$ python3 -q
>>> import numpy as np
>>> import numpy.linalg as la
>>> np.set_printoptions(precision=2, suppress=True, linewidth=160, sign=" ")
>>> Z = np.array([[0.7, 0.9, 0.1, -1.1, -1.2, -0.3, 1.0, -0.5],
...     [0.6, -1.2, -1.2, 0.1, 0.1, -0.7, -0.7, -1.6],
...     [0.3, 0.1, -0.9, 0.0, -0.9, 1.0, 0.1, 0.2],
...     [0.4, 0.0, 0.5, 0.1, -0.5, 0.8, -0.8, 0.1]])
>>> rng = np.random.default_rng(74894)
>>> X = np.array([[2, 1, 2, 3],
...     [0, -3, 1, -4],
...     [-2, 0, -5, -1],
...     [-2, -1, 3, -2],
...     [-4, 3, 4, -5],
...     [4, -1, -5, -3],
...     [3, -5, 3, 4],
...     [-4, -2, 5, -4],
...     [-1, -5, -2, 0],
...     [5, -3, 4, -3],
...     [-3, 3, 0, -4],
...     [3, 0, -4, 3],
...     [0, -2, -5, 5],
...     [-3, 2, 5, 1],
...     [4, -3, 3, -5],
...     [1, 0, -3, 2]]) @ Z + 0.05 * rng.normal(size=(16, 8))
>>> X
array([[  3.81,   0.83,  -1.23,  -1.73,  -5.54,   3.08,  -1.  ,  -1.89],
       [ -3.15,   3.59,   0.7 ,  -0.63,   0.8 ,  -0.08,   5.41,   4.73],
       [ -3.26,  -2.25,   3.75,   2.02,   7.36,  -5.18,  -1.61,  -0.15],
       [ -1.85,  -0.32,  -2.73,   1.83,   0.57,   2.68,   0.55,   3.  ],
       [ -1.76,  -6.76, -10.23,   4.18,   3.99,  -0.93,  -1.66,  -2.51],
       [ -0.53,   4.29,   4.65,  -4.84,   1.16,  -7.94,   6.52,  -1.64],
       [  1.58,   8.98,   5.71,  -3.39,  -8.79,   8.88,   3.57,   7.5 ],
       [ -4.1 ,  -0.71,  -4.56,   3.73,   2.15,   4.42,   1.06,   5.87],
       [ -4.32,   4.83,   7.77,   0.53,   2.45,   1.75,   2.36,   8.2 ],
       [  1.71,   8.53,  -0.96,  -6.07,  -8.43,   2.04,   9.86,   2.77],
       [ -1.86,  -6.24,  -5.9 ,   3.3 ,   5.91,  -4.43,  -1.9 ,  -3.75],
       [  2.09,   2.25,   5.33,  -3.01,  -1.45,  -2.57,   0.21,  -1.94],
       [ -0.69,   2.04,   9.41,   0.32,   1.82,   0.33,  -3.1 ,   2.73],
       [  1.  ,  -4.61,  -6.66,   3.64,  -1.27,   5.19,  -4.77,  -0.52],
       [ -0.14,   7.43,  -1.17,  -5.18,  -5.31,  -0.15,  10.34,   2.91],
       [  0.62,   0.64,   3.82,  -0.89,   0.52,  -1.76,  -0.84,  -0.96]])
>>> blk = np.stack([X, 5 * X, X[::-1]])
>>> (blk @ X.T).shape
(3, 16, 16)
>>> blk.shape
(3, 16, 8)
